% ipython --no-banner

In [1]: import numpy as np

In [2]: import numpy.linalg as la

In [3]: np.set_printoptions(suppress=True, linewidth=160)

In [4]: A = np.load("mat.npy")

In [5]: A
Out[5]: 
array([[-3.99,  0.  ],
       [-5.99, -0.01],
       [-2.01,  0.02],
       [-1.99,  0.02]])

In [6]: O, V = la.qr(A[:, :1])[0], la.qr(A[:, 1:])[0]

In [7]: sig = la.svd(O.T @ V, compute_uv=False)

In [8]: np.round(np.degrees(np.arccos(sig.clip(0, 1))), 2)
Out[8]: array([85.03])

In [9]: sig.round(2)
Out[9]: array([0.09])

In [10]: round(np.log10(la.cond(A)))
Out[10]: 2

In [11]: np.argsort(-la.norm(A, axis=0).round(6), kind="stable")[:3]
Out[11]: array([0, 1])

In [12]: la.matrix_rank(A, rtol=0.1)
Out[12]: np.int64(1)

In [13]: la.cond(A) > 100
Out[13]: np.True_

In [14]: round(float(la.norm(A, 2) / la.norm(A)), 2)
Out[14]: 1.0

In [15]: np.round(np.abs(la.svd(A)[2][-1]), 2) + 0
Out[15]: array([0., 1.])

In [16]: O = A.astype(float).copy()

In [17]: for j in range(2):
    ...:     O[:, j] -= O[:, :j] @ (O[:, :j].T @ O[:, j])
    ...:     O[:, j] /= la.norm(O[:, j])
    ...: 

In [18]: np.round(O.T @ O, 2) + 0
Out[18]: 
array([[1., 0.],
       [0., 1.]])

In [19]: proj = A @ la.solve(A.T @ A, A.T)

In [20]: proj.round(2)
Out[20]: 
array([[ 0.27,  0.42,  0.11,  0.1 ],
       [ 0.42,  0.76, -0.06, -0.06],
       [ 0.11, -0.06,  0.49,  0.49],
       [ 0.1 , -0.06,  0.49,  0.48]])

In [21]: np.trace(proj)
Out[21]: np.float64(2.0)

In [22]: np.round((np.eye(4) - proj) @ A, 2) + 0
Out[22]: 
array([[0., 0.],
       [0., 0.],
       [0., 0.],
       [0., 0.]])

In [23]: vec = np.array([3, 4])

In [24]: rhs = A @ vec

In [25]: np.round(la.lstsq(A, rhs)[0], 2)
Out[25]: array([3., 4.])

In [26]: np.round(la.pinv(A) @ A, 2) + 0
Out[26]: 
array([[1., 0.],
       [0., 1.]])

In [27]: rng = np.random.default_rng(67188)

In [28]: rhs = rhs + 0.1 * rng.normal(size=4)

In [29]: rhs.round(2)
Out[29]: array([-11.92, -17.94,  -6.01,  -5.92])

In [30]: b, *_ = la.lstsq(A, rhs)

In [31]: np.round(A.T @ (rhs - A @ b), 2) + 0
Out[31]: array([0., 0.])

In [32]: b.round(2)
Out[32]: array([2.99, 1.1 ])
